% python3 -q
>>> import numpy as np
>>> np.set_printoptions(precision=2, suppress=True, linewidth=140)
>>> f = np.array([1, 2, 3, 3])
>>> mat = np.array([np.roll(f, i) for i in range(4)])
>>> mat
array([[1, 2, 3, 3],
       [3, 1, 2, 3],
       [3, 3, 1, 2],
       [2, 3, 3, 1]])
>>> f = np.array([1, 0, 3])
>>> np.correlate(mat[3], mat[0], "full")
array([ 6, 15, 22, 20, 12,  5,  1])
>>> np.convolve(mat[3], f)
array([ 2,  3,  9, 10,  9,  3])
>>> rng = np.random.default_rng(226)
>>> idx = rng.permutation(4)
>>> idx
array([1, 2, 3, 0])
>>> B = mat[idx][:, idx]
>>> np.diag(B)
array([1, 1, 1, 1])
>>> B
array([[1, 2, 3, 3],
       [3, 1, 2, 3],
       [3, 3, 1, 2],
       [2, 3, 3, 1]])
>>> np.sort(np.abs(np.linalg.eigvals(B)))
array([1.  , 2.24, 2.24, 9.  ])
>>> np.allclose(B, mat)
True
>>> np.trace(B)
np.int64(4)
>>> K = np.loadtxt("data.csv", delimiter=",")
>>> K
array([[ 9.,  0.,  0.,  0.],
       [ 0.,  0.,  7., -5.],
       [ 0.,  0.,  0.,  0.]])
>>> left, sig, VT = np.linalg.svd(K)
>>> evecs = VT[:(sig > 1e-8).sum()]
>>> x = K[0] + -3 * K[2] + rng.integers(2) * np.eye(4)[0]
>>> x
array([10.,  0.,  0.,  0.])
>>> np.allclose(evecs.T @ evecs @ x, x)
True
>>> np.round(np.linalg.norm(x - evecs.T @ evecs @ x), 2)
np.float64(0.0)
>>> np.diag(evecs.T @ evecs)
array([1.  , 0.  , 0.66, 0.34])
>>> np.unique(K.round(6), axis=0).shape
(3, 4)
>>> np.round(np.trace(np.linalg.pinv(K) @ K), 2)
np.float64(2.0)
>>> np.linalg.lstsq(K[:-1].T, K[-1])[2]
np.int32(2)
>>> K @ np.linalg.pinv(K) @ K
array([[ 9.,  0.,  0.,  0.],
       [ 0.,  0.,  7., -5.],
       [ 0.,  0.,  0.,  0.]])
>>> left, sig, VT = np.linalg.svd(K)
>>> sig
array([9. , 8.6, 0. ])
>>> np.argmax(sig[:-1] / (sig[1:] + 1e-6)) + 1
np.int64(2)
>>> B = left[:, :2] @ np.diag(sig[:2]) @ VT[:2]
>>> round(np.linalg.norm(K - B) / np.linalg.norm(K), 2)
np.float64(0.0)
>>> B
array([[ 9.,  0.,  0.,  0.],
       [ 0.,  0.,  7., -5.],
       [ 0.,  0.,  0.,  0.]])
>>> r = np.linalg.matrix_rank(K)
>>> r
np.int64(2)
>>> null = np.linalg.svd(K)[2][r:].T
>>> null.shape
(4, 2)
>>> np.allclose(K @ null, 0)
True
>>> def softmax(z):
...     e = np.exp(z - z.max(axis=-1, keepdims=True))
...     return e / e.sum(axis=-1, keepdims=True)
... 
>>> softmax(10 * K[2])
array([0.25, 0.25, 0.25, 0.25])
>>> softmax(K[2] + -2)
array([0.25, 0.25, 0.25, 0.25])
>>> S = K @ K.T / np.sqrt(4)
>>> np.round(softmax(S + np.triu(np.full(S.shape, -np.inf), 1)), 2) + 0
array([[1.  , 0.  , 0.  ],
       [0.  , 1.  , 0.  ],
       [0.33, 0.33, 0.33]])
>>> data = np.load("mat.npy")
>>> data
array([[-9,  3],
       [-3,  1],
       [-9,  3],
       [-6,  2]])
>>> # row 2 repeats row 0
>>> data @ np.linalg.pinv(data) @ data
array([[-9.,  3.],
       [-3.,  1.],
       [-9.,  3.],
       [-6.,  2.]])
>>> np.abs(np.diag(np.linalg.qr(data)[1])) > 1e-9
array([ True, False])
>>> np.allclose(data[:-1].T @ np.linalg.lstsq(data[:-1].T, data[-1])[0], data[-1])
True
>>> round(float(np.trace(np.linalg.pinv(data) @ data)), 2)
1.0
